In [1]: import numpy as np

In [2]: import numpy.linalg as la

In [3]: np.set_printoptions(precision=2, suppress=True, linewidth=160)

In [4]: M2 = np.array([[-3, -5, 5, 3, -4, -7, 5, -6, -2, 0, 2, 7, -4],
   ...:     [-8, 4, -1, -7, -3, -5, -5, 0, 5, 2, 3, 2, 2],
   ...:     [4, 5, 2, 0, -7, 1, -3, 1, -6, -9, 7, 7, -8],
   ...:     [-1, 8, -5, 2, 2, -7, 8, -9, -9, -5, -3, 4, 0],
   ...:     [-2, 9, -8, -4, -8, -9, -4, -4, -4, -7, -6, -9, -2],
   ...:     [-2, -2, 3, 3, 5, -3, -5, -2, -6, 6, -2, 6, 9],
   ...:     [9, 4, -7, 4, -1, -3, 2, -4, -6, 1, 6, 8, 3],
   ...:     [7, -8, -4, -4, -2, 5, -8, 9, 4, 2, -8, 9, 6],
   ...:     [6, -2, -9, -8, 7, 4, 3, 2, -2, -3, 4, 9, 8],
   ...:     [-2, 7, -8, -1, -3, 6, -7, -2, -2, -9, 3, 0, -8],
   ...:     [4, 5, 3, -6, 9, 5, -1, 5, 1, 6, -1, -8, 9],
   ...:     [-5, 6, 5, 0, -2, -9, -5, 2, 8, 4, 1, -6, 5],
   ...:     [-2, 5, -9, -3, 5, 4, 9, -9, 4, -9, -7, 6, -7]])

In [5]: X = np.triu(M2)

In [6]: X
Out[6]: 
array([[-3, -5,  5,  3, -4, -7,  5, -6, -2,  0,  2,  7, -4],
       [ 0,  4, -1, -7, -3, -5, -5,  0,  5,  2,  3,  2,  2],
       [ 0,  0,  2,  0, -7,  1, -3,  1, -6, -9,  7,  7, -8],
       [ 0,  0,  0,  2,  2, -7,  8, -9, -9, -5, -3,  4,  0],
       [ 0,  0,  0,  0, -8, -9, -4, -4, -4, -7, -6, -9, -2],
       [ 0,  0,  0,  0,  0, -3, -5, -2, -6,  6, -2,  6,  9],
       [ 0,  0,  0,  0,  0,  0,  2, -4, -6,  1,  6,  8,  3],
       [ 0,  0,  0,  0,  0,  0,  0,  9,  4,  2, -8,  9,  6],
       [ 0,  0,  0,  0,  0,  0,  0,  0, -2, -3,  4,  9,  8],
       [ 0,  0,  0,  0,  0,  0,  0,  0,  0, -9,  3,  0, -8],
       [ 0,  0,  0,  0,  0,  0,  0,  0,  0,  0, -1, -8,  9],
       [ 0,  0,  0,  0,  0,  0,  0,  0,  0,  0,  0, -6,  5],
       [ 0,  0,  0,  0,  0,  0,  0,  0,  0,  0,  0,  0, -7]])

In [7]: rng = np.random.default_rng(42096)

In [8]: lab = rng.permutation(13)

In [9]: lab
Out[9]: array([ 5,  0,  1,  7,  4,  2, 12,  3,  6, 10,  8, 11,  9])

In [10]: M2 = X[lab][:, lab]

In [11]: np.trace(M2)
Out[11]: np.int64(-20)

In [12]: np.sort(np.abs(la.eigvals(M2)))
Out[12]: array([1., 2., 2., 2., 2., 3., 3., 4., 6., 7., 8., 9., 9.])

In [13]: np.allclose(M2, X)
Out[13]: False
